In [1]: import numpy as np

In [2]: from numpy import linalg as LA

In [3]: np.set_printoptions(suppress=True, linewidth=100)

In [4]: rd = lambda a: np.round(a, 2) + 0

In [5]: M = np.loadtxt("run10.csv", delimiter=",")

In [6]: rd(M)
Out[6]: 
array([[ 0.35, -0.1 , -0.01, -0.15, -0.06, -0.35, -0.27],
       [-0.1 ,  0.56,  0.14,  0.35, -0.27,  0.04, -0.15],
       [-0.01,  0.14,  0.73,  0.13,  0.14, -0.3 ,  0.23],
       [-0.15,  0.35,  0.13,  0.24, -0.13,  0.09,  0.  ],
       [-0.06, -0.27,  0.14, -0.13,  0.23,  0.  ,  0.25],
       [-0.35,  0.04, -0.3 ,  0.09,  0.  ,  0.48,  0.17],
       [-0.27, -0.15,  0.23,  0.  ,  0.25,  0.17,  0.41]])

In [7]: rk = LA.matrix_rank(M)

In [8]: rk
Out[8]: np.int64(3)

In [9]: null = LA.svd(M)[2][rk:].T

In [10]: LA.matrix_rank(M.T @ M), LA.matrix_rank(M @ M.T)
Out[10]: (np.int64(3), np.int64(3))

In [11]: [int(LA.matrix_rank(M[:i])) for i in range(1, len(M) + 1)]
Out[11]: [1, 2, 3, 3, 3, 3, 3]

In [12]: vec = np.array([1, 0, 2, -2, 1, 2, -2])

In [13]: rd((vec - M @ vec) @ (M @ vec))
Out[13]: np.float64(0.0)

In [14]: rd(M @ M @ vec)
Out[14]: array([ 0.4 , -0.42,  0.28, -0.31,  0.21, -0.51, -0.03])

In [15]: rd(np.eye(7) - M)
Out[15]: 
array([[ 0.65,  0.1 ,  0.01,  0.15,  0.06,  0.35,  0.27],
       [ 0.1 ,  0.44, -0.14, -0.35,  0.27, -0.04,  0.15],
       [ 0.01, -0.14,  0.27, -0.13, -0.14,  0.3 , -0.23],
       [ 0.15, -0.35, -0.13,  0.76,  0.13, -0.09,  0.  ],
       [ 0.06,  0.27, -0.14,  0.13,  0.77,  0.  , -0.25],
       [ 0.35, -0.04,  0.3 , -0.09,  0.  ,  0.52, -0.17],
       [ 0.27,  0.15, -0.23,  0.  , -0.25, -0.17,  0.59]])

In [16]: np.allclose(M[:-1].T @ LA.lstsq(M[:-1].T, M[-1])[0], M[-1])
Out[16]: True

In [17]: rd(np.trace(LA.pinv(M) @ M))
Out[17]: np.float64(3.0)

In [18]: np.unique(M.round(6), axis=0).shape
Out[18]: (7, 7)

In [19]: LA.lstsq(M[:-1].T, M[-1])[2]
Out[19]: np.int32(3)

In [20]: theta = np.radians(45)

In [21]: R = np.eye(7)

In [22]: R[0, 0] = R[4, 4] = np.cos(theta)

In [23]: R[0, 4], R[4, 0] = -np.sin(theta), np.sin(theta)

In [24]: rd(R)
Out[24]: 
array([[ 0.71,  0.  ,  0.  ,  0.  , -0.71,  0.  ,  0.  ],
       [ 0.  ,  1.  ,  0.  ,  0.  ,  0.  ,  0.  ,  0.  ],
       [ 0.  ,  0.  ,  1.  ,  0.  ,  0.  ,  0.  ,  0.  ],
       [ 0.  ,  0.  ,  0.  ,  1.  ,  0.  ,  0.  ,  0.  ],
       [ 0.71,  0.  ,  0.  ,  0.  ,  0.71,  0.  ,  0.  ],
       [ 0.  ,  0.  ,  0.  ,  0.  ,  0.  ,  1.  ,  0.  ],
       [ 0.  ,  0.  ,  0.  ,  0.  ,  0.  ,  0.  ,  1.  ]])

In [25]: Y = M @ R.T

In [26]: rd(Y)
Out[26]: 
array([[ 0.29, -0.1 , -0.01, -0.15,  0.21, -0.35, -0.27],
       [ 0.12,  0.56,  0.14,  0.35, -0.26,  0.04, -0.15],
       [-0.11,  0.14,  0.73,  0.13,  0.09, -0.3 ,  0.23],
       [-0.01,  0.35,  0.13,  0.24, -0.19,  0.09,  0.  ],
       [-0.21, -0.27,  0.14, -0.13,  0.12,  0.  ,  0.25],
       [-0.25,  0.04, -0.3 ,  0.09, -0.25,  0.48,  0.17],
       [-0.37, -0.15,  0.23,  0.  , -0.01,  0.17,  0.41]])

In [27]: rd(LA.svd(M, compute_uv=False)), rd(LA.svd(Y, compute_uv=False))
Out[27]: (array([1., 1., 1., 0., 0., 0., 0.]), array([1., 1., 1., 0., 0., 0., 0.]))

In [28]: np.allclose(M @ M.T, Y @ Y.T)
Out[28]: True

In [29]: F = np.load("layer10.npy")

In [30]: F
Out[30]: 
array([[0, 0, 0, 0, 0, 1, 1],
       [0, 0, 1, 1, 1, 0, 0],
       [0, 1, 0, 1, 1, 0, 0],
       [0, 1, 1, 0, 1, 0, 0],
       [0, 1, 1, 1, 0, 0, 0],
       [1, 0, 0, 0, 0, 0, 1],
       [1, 0, 0, 0, 0, 1, 0]])

In [31]: rd(np.sort(LA.eigvals(F).real))
Out[31]: array([-1., -1., -1., -1., -1.,  2.,  3.])

In [32]: F @ F
Out[32]: 
array([[2, 0, 0, 0, 0, 1, 1],
       [0, 3, 2, 2, 2, 0, 0],
       [0, 2, 3, 2, 2, 0, 0],
       [0, 2, 2, 3, 2, 0, 0],
       [0, 2, 2, 2, 3, 0, 0],
       [1, 0, 0, 0, 0, 2, 1],
       [1, 0, 0, 0, 0, 1, 2]])

In [33]: rd(LA.det(F))
Out[33]: np.float64(-6.0)

In [34]: F.inv()
---------------------------------------------------------------------------
AttributeError                            Traceback (most recent call last)
Cell In[34], line 1
----> 1 F.inv()

AttributeError: 'numpy.ndarray' object has no attribute 'inv'

In [35]: np.trace(F)
Out[35]: np.int64(0)

In [36]: assert F == F.T
---------------------------------------------------------------------------
ValueError                                Traceback (most recent call last)
Cell In[36], line 1
----> 1 assert F == F.T

ValueError: The truth value of an array with more than one element is ambiguous. Use a.any() or a.all()
